$ python -q
>>> import numpy as np
>>> import numpy.linalg as la
>>> np.set_printoptions(suppress=True, linewidth=200)
>>> J = np.load("layer18.npy")
>>> J
array([[ 5,  9, -5, -9,  8,  3, -6, -5, -9,  3, -4, -2,  7],
       [ 9,  5,  9, -5, -9,  8,  3, -6, -5, -9,  3, -4, -2],
       [-5,  9,  5,  9, -5, -9,  8,  3, -6, -5, -9,  3, -4],
       [-9, -5,  9,  5,  9, -5, -9,  8,  3, -6, -5, -9,  3],
       [ 8, -9, -5,  9,  5,  9, -5, -9,  8,  3, -6, -5, -9],
       [ 3,  8, -9, -5,  9,  5,  9, -5, -9,  8,  3, -6, -5],
       [-6,  3,  8, -9, -5,  9,  5,  9, -5, -9,  8,  3, -6],
       [-5, -6,  3,  8, -9, -5,  9,  5,  9, -5, -9,  8,  3],
       [-9, -5, -6,  3,  8, -9, -5,  9,  5,  9, -5, -9,  8],
       [ 3, -9, -5, -6,  3,  8, -9, -5,  9,  5,  9, -5, -9],
       [-4,  3, -9, -5, -6,  3,  8, -9, -5,  9,  5,  9, -5],
       [-2, -4,  3, -9, -5, -6,  3,  8, -9, -5,  9,  5,  9],
       [ 7, -2, -4,  3, -9, -5, -6,  3,  8, -9, -5,  9,  5]])
>>> def softmax(z):
...     e = np.exp(z - z.max(axis=-1, keepdims=True))
...     return e / e.sum(axis=-1, keepdims=True)
... 
>>> np.round(softmax(J[5] + 3), 2) + 0
array([0.  , 0.13, 0.  , 0.  , 0.36, 0.01, 0.36, 0.  , 0.  , 0.13, 0.  , 0.  , 0.  ])
>>> S = J @ J.T / np.sqrt(13)
>>> softmax(S)[5] @ J
array([ 3.,  8., -9., -5.,  9.,  5.,  9., -5., -9.,  8.,  3., -6., -5.])
>>> u = np.array([0, 0])
>>> np.correlate(J[8], J[11], "full")
array([ -81,  -90, -160,   -3,  139,  -11,  -46, -101,   99,  508,   27, -186,  -44,   16,  325,  -67, -314,   42,   11,   31,  -20,  -97,   70,  -14,  -16])
>>> np.polyval(u, J[8])
array([0, 0, 0, 0, 0, 0, 0, 0, 0, 0, 0, 0, 0])
>>> vals, vecs = la.eigh(J)
>>> vec = np.array([3, 1, 1, 3, 3, 3, 3, 2, 0, 3, 1, 3, 1])
>>> np.round(la.eigvalsh(J[1:, 1:]), 2)
array([-30.49, -29.44, -10.76,  -6.02,  -4.09,  -1.18,   7.51,   8.78,  14.02,  25.85,  42.84,  42.97])
>>> vec @ J @ vec
np.int64(-105)
>>> vals, vecs = la.eigvalsh(J)
Traceback (most recent call last):
  File "<python-input-16>", line 1, in <module>
    vals, vecs = la.eigvalsh(J)
    ^^^^^^^^^^
ValueError: too many values to unpack (expected 2)
>>> vals, vecs = la.eigh(J)
>>> (vals > 1e-8).sum(), (vals < -1e-8).sum()
(np.int64(7), np.int64(6))
>>> np.trace(J)
np.int64(65)
>>> np.allclose(J, J.T)
True
>>> J.inv()
Traceback (most recent call last):
  File "<python-input-21>", line 1, in <module>
    J.inv()
    ^^^^^
AttributeError: 'numpy.ndarray' object has no attribute 'inv'
>>> M = np.loadtxt("test13.csv", delimiter=",")
>>> M
array([[-0.04,  0.86, -0.6 , -0.26,  0.82, -0.72, -0.1 , -1.66, -0.98, -0.96],
       [-0.28,  1.22, -0.36,  1.06, -0.98, -0.24,  0.26,  0.86, -1.1 ,  0.  ],
       [-0.32,  2.23, -1.08,  0.71,  0.05, -1.11,  0.13, -1.19, -2.26, -1.17],
       [-0.02,  0.48, -0.34, -0.16,  0.48, -0.41, -0.06, -0.96, -0.55, -0.55],
       [ 0.24, -2.01,  1.08, -0.33, -0.51,  1.17, -0.03,  1.77,  2.1 ,  1.35],
       [ 0.08,  0.53, -0.6 , -0.83,  1.51, -0.81, -0.25, -2.53, -0.74, -1.23],
       [ 0.18, -1.37,  0.7 , -0.33, -0.19,  0.74, -0.05,  0.97,  1.41,  0.82],
       [-0.14,  0.86, -0.38,  0.38, -0.14, -0.37,  0.08, -0.22, -0.85, -0.35],
       [-0.28,  1.92, -0.92,  0.64,  0.  , -0.94,  0.12, -0.96, -1.94, -0.98],
       [ 0.04, -0.51,  0.32,  0.05, -0.33,  0.37,  0.03,  0.75,  0.56,  0.47],
       [-0.2 ,  0.85, -0.24,  0.77, -0.73, -0.15,  0.19,  0.67, -0.76,  0.03],
       [ 0.36, -1.89,  0.72, -1.17,  0.81,  0.63, -0.27, -0.27,  1.8 ,  0.45],
       [-0.28,  1.47, -0.56,  0.91, -0.63, -0.49,  0.21,  0.21, -1.4 , -0.35],
       [-0.12, -0.07,  0.32,  0.81, -1.25,  0.49,  0.23,  1.91,  0.24,  0.83]])
>>> M @ M
Traceback (most recent call last):
  File "<python-input-24>", line 1, in <module>
    M @ M
    ~~^~~
ValueError: matmul: Input operand 1 has a mismatch in its core dimension 0, with gufunc signature (n?,k),(k,m?)->(n?,m?) (size 14 is different from 10)
>>> cov = M.T @ M
>>> (M @ M.T).shape
(14, 14)
>>> np.round(la.eigvalsh(cov)[::-1], 2) + 0
array([80.09, 28.69,  0.  ,  0.  ,  0.  ,  0.  ,  0.  ,  0.  ,  0.  ,  0.  ])
>>> np.round(la.svd(M, compute_uv=False) ** 2, 2) + 0
array([80.09, 28.69,  0.  ,  0.  ,  0.  ,  0.  ,  0.  ,  0.  ,  0.  ,  0.  ])
>>> round(float(np.trace(cov)), 2), np.round((M ** 2).sum(), 2)
(108.77, np.float64(108.77))
>>> np.round(np.diag(cov), 2)
array([ 0.64, 24.78,  5.87,  6.63,  7.72,  6.61,  0.39, 22.05, 25.16,  8.92])
>>> W = np.array([[1, 0, 0],
...     [0, 2, 3],
...     [2, 2, 3],
...     [1, 2, 2],
...     [1, 3, 2],
...     [0, 3, 0],
...     [2, 0, 1],
...     [0, 2, 1],
...     [2, 0, 0],
...     [0, 1, 1]])
>>> coef = np.array([3, 2, -1])
>>> act = np.maximum(M @ W + coef, 0)
>>> la.matrix_rank(act)
np.int64(3)
>>> C = np.array([[1, 1, 1], [3, 0, -1], [-3, 0, 3]])
>>> W @ C
array([[ 1,  1,  1],
       [-3,  0,  7],
       [-1,  2,  9],
       [ 1,  1,  5],
       [ 4,  1,  4],
       [ 9,  0, -3],
       [-1,  2,  5],
       [ 3,  0,  1],
       [ 2,  2,  2],
       [ 0,  0,  2]])
>>> U, s, Vh = la.svd(M)
>>> np.argmax(s[:-1] / (s[1:] + 1e-6)) + 1
np.int64(2)
>>> s.round(2) + 0
array([8.95, 5.36, 0.  , 0.  , 0.  , 0.  , 0.  , 0.  , 0.  , 0.  ])
>>> A2 = U[:, :2] @ np.diag(s[:2]) @ Vh[:2]
>>> np.round(la.norm(M - A2, 2), 2), round(s[2], 2)
(np.float64(0.0), np.float64(0.0))
>>> A2.round(2) + 0
array([[-0.04,  0.86, -0.6 , -0.26,  0.82, -0.72, -0.1 , -1.66, -0.98, -0.96],
       [-0.28,  1.22, -0.36,  1.06, -0.98, -0.24,  0.26,  0.86, -1.1 ,  0.  ],
       [-0.32,  2.23, -1.08,  0.71,  0.05, -1.11,  0.13, -1.19, -2.26, -1.17],
       [-0.02,  0.48, -0.34, -0.16,  0.48, -0.41, -0.06, -0.96, -0.55, -0.55],
       [ 0.24, -2.01,  1.08, -0.33, -0.51,  1.17, -0.03,  1.77,  2.1 ,  1.35],
       [ 0.08,  0.53, -0.6 , -0.83,  1.51, -0.81, -0.25, -2.53, -0.74, -1.23],
       [ 0.18, -1.37,  0.7 , -0.33, -0.19,  0.74, -0.05,  0.97,  1.41,  0.82],
       [-0.14,  0.86, -0.38,  0.38, -0.14, -0.37,  0.08, -0.22, -0.85, -0.35],
       [-0.28,  1.92, -0.92,  0.64,  0.  , -0.94,  0.12, -0.96, -1.94, -0.98],
       [ 0.04, -0.51,  0.32,  0.05, -0.33,  0.37,  0.03,  0.75,  0.56,  0.47],
       [-0.2 ,  0.85, -0.24,  0.77, -0.73, -0.15,  0.19,  0.67, -0.76,  0.03],
       [ 0.36, -1.89,  0.72, -1.17,  0.81,  0.63, -0.27, -0.27,  1.8 ,  0.45],
       [-0.28,  1.47, -0.56,  0.91, -0.63, -0.49,  0.21,  0.21, -1.4 , -0.35],
       [-0.12, -0.07,  0.32,  0.81, -1.25,  0.49,  0.23,  1.91,  0.24,  0.83]])
>>> la.matrix_rank(M, rtol=0.05)
np.int64(2)
>>> blk = np.stack([M, 4 * M, M[::-1]])
>>> np.round(la.norm(blk, axis=(1, 2)), 2)
array([10.43, 41.72, 10.43])
>>> np.round(np.einsum("bij,cij->bc", blk, blk), 2)
array([[ 108.77,  435.08,   -6.43],
       [ 435.08, 1740.34,  -25.73],
       [  -6.43,  -25.73,  108.77]])
>>> A2 = np.array([[3, 2], [1, 5], [4, 2], [2, 0]])
>>> C = np.array([[1, 2, 0, 1, 0, 1, 1, 2, 0, 1, 2, 0, 2, 1],
...     [3, 0, 2, 0, 3, 1, 0, 1, 3, 3, 1, 1, 0, 3]])
>>> rng = np.random.default_rng(93)
>>> mat = A2 @ C + 0.02 * rng.normal(size=(4, 14))
>>> mat.round(2) + 0
array([[ 9.02,  5.98,  4.02,  3.01,  6.01,  4.99,  2.98,  8.02,  6.  ,  9.02,  8.03,  2.01,  5.98,  8.99],
       [16.02,  2.03, 10.02,  1.01, 14.98,  5.98,  1.  ,  6.99, 15.03, 15.96,  7.01,  4.99,  2.  , 15.99],
       [10.03,  7.99,  4.03,  4.  ,  6.01,  6.01,  4.  , 10.01,  6.  ,  9.98, 10.  ,  2.  ,  8.01,  9.98],
       [ 2.02,  4.01, -0.01,  1.99, -0.03,  2.  ,  2.01,  3.98,  0.  ,  2.02,  4.01, -0.04,  4.01,  2.01]])
>>> la.matrix_rank(mat, rtol=0.1)
np.int64(2)
